% ipython --no-banner

In [1]: import numpy as np

In [2]: import numpy.linalg as la

In [3]: np.set_printoptions(precision=2, suppress=True, linewidth=120)

In [4]: rnd = lambda a: np.round(a, 2) + 0

In [5]: feats = np.load("run14.npy")

In [6]: print(feats)
[[ 0.11 -0.62 -0.66  1.03  0.74]
 [ 4.14 -2.04  2.55  0.87  0.75]
 [ 0.84 -1.04 -0.39  1.57  0.87]
 [ 2.7  -3.32 -0.29  2.45  3.49]
 [-6.96  6.24 -2.64 -1.08 -6.36]
 [ 1.45  0.22  2.22 -1.7  -0.83]
 [-2.67  0.62 -2.27 -0.06  0.61]]

In [7]: # rows and columns are dependent

In [8]: r = la.matrix_rank(feats)

In [9]: print(r)
3

In [10]: N = la.svd(feats)[2][r:].T

In [11]: print(la.matrix_rank(feats.T @ feats), la.matrix_rank(feats @ feats.T))
3 3

In [12]: print([int(la.matrix_rank(feats[:, :j + 1])) for j in range(5)])
[1, 2, 3, 3, 3]

In [13]: x = np.array([4, 0, 3, 0, 4])

In [14]: print(rnd(np.einsum("ij,j->i", feats, x)))
[  1.42  27.21   5.67  23.89 -61.2    9.14 -15.05]

In [15]: print(feats @ np.eye(5)[0])
[ 0.11  4.14  0.84  2.7  -6.96  1.45 -2.67]

In [16]: print(la.norm(feats @ x) <= la.norm(feats, 2) * la.norm(x) + 1e-9)
True

In [17]: print(rnd(feats @ (2 * x)))
[   2.84   54.42   11.34   47.78 -122.4    18.28  -30.1 ]

In [18]: left, sigma, Vt = la.svd(feats)

In [19]: print(np.argmax(sigma[:-1] / (sigma[1:] + 1e-6)) + 1)
3

In [20]: B = left[:, :3] @ np.diag(sigma[:3]) @ Vt[:3]

In [21]: print(la.matrix_rank(B))
3

In [22]: print(rnd(B))
[[ 0.11 -0.62 -0.66  1.03  0.74]
 [ 4.14 -2.04  2.55  0.87  0.75]
 [ 0.84 -1.04 -0.39  1.57  0.87]
 [ 2.7  -3.32 -0.29  2.45  3.49]
 [-6.96  6.24 -2.64 -1.08 -6.36]
 [ 1.45  0.22  2.22 -1.7  -0.83]
 [-2.67  0.62 -2.27 -0.06  0.61]]
